In [1]: import numpy as np

In [2]: from numpy import linalg as LA

In [3]: np.set_printoptions(precision=2, suppress=True, linewidth=160)

In [4]: W0 = np.load("dump.npy")

In [5]: W0.round(2) + 0
Out[5]: 
array([[ 0.17, -0.12, -0.12,  0.01,  0.15, -0.01, -0.12,  0.08,  0.13,  0.17, -0.01,  0.01, -0.15, -0.01],
       [-0.12,  0.08,  0.08, -0.01, -0.1 ,  0.01,  0.08, -0.06, -0.09, -0.12,  0.01, -0.01,  0.1 ,  0.01],
       [-0.12,  0.08,  0.08, -0.01, -0.1 ,  0.01,  0.08, -0.06, -0.09, -0.12,  0.01, -0.01,  0.1 ,  0.01],
       [ 0.01, -0.01, -0.01,  0.  ,  0.01,  0.  , -0.01,  0.  ,  0.01,  0.01,  0.  ,  0.  , -0.01,  0.  ],
       [ 0.15, -0.1 , -0.1 ,  0.01,  0.14, -0.01, -0.1 ,  0.07,  0.12,  0.15, -0.01,  0.01, -0.14, -0.01],
       [-0.01,  0.01,  0.01,  0.  , -0.01,  0.  ,  0.01,  0.  , -0.01, -0.01,  0.  ,  0.  ,  0.01,  0.  ],
       [-0.12,  0.08,  0.08, -0.01, -0.1 ,  0.01,  0.08, -0.06, -0.09, -0.12,  0.01, -0.01,  0.1 ,  0.01],
       [ 0.08, -0.06, -0.06,  0.  ,  0.07,  0.  , -0.06,  0.04,  0.06,  0.08,  0.  ,  0.  , -0.07,  0.  ],
       [ 0.13, -0.09, -0.09,  0.01,  0.12, -0.01, -0.09,  0.06,  0.11,  0.13, -0.01,  0.01, -0.12, -0.01],
       [ 0.17, -0.12, -0.12,  0.01,  0.15, -0.01, -0.12,  0.08,  0.13,  0.17, -0.01,  0.01, -0.15, -0.01],
       [-0.01,  0.01,  0.01,  0.  , -0.01,  0.  ,  0.01,  0.  , -0.01, -0.01,  0.  ,  0.  ,  0.01,  0.  ],
       [ 0.01, -0.01, -0.01,  0.  ,  0.01,  0.  , -0.01,  0.  ,  0.01,  0.01,  0.  ,  0.  , -0.01,  0.  ],
       [-0.15,  0.1 ,  0.1 , -0.01, -0.14,  0.01,  0.1 , -0.07, -0.12, -0.15,  0.01, -0.01,  0.14,  0.01],
       [-0.01,  0.01,  0.01,  0.  , -0.01,  0.  ,  0.01,  0.  , -0.01, -0.01,  0.  ,  0.  ,  0.01,  0.  ]])

In [6]: vec = np.array([1, 2, -3, 1, 1, 1, -3, 0, -2, -1, -3, 1, 1, 2])

In [7]: LA.eigvalsh(2 * W0 - np.eye(14))
Out[7]: array([-1., -1., -1., -1., -1., -1., -1., -1., -1., -1., -1., -1., -1.,  1.])

In [8]: (vec - W0 @ vec) @ (W0 @ vec)
Out[8]: np.float64(0.0)
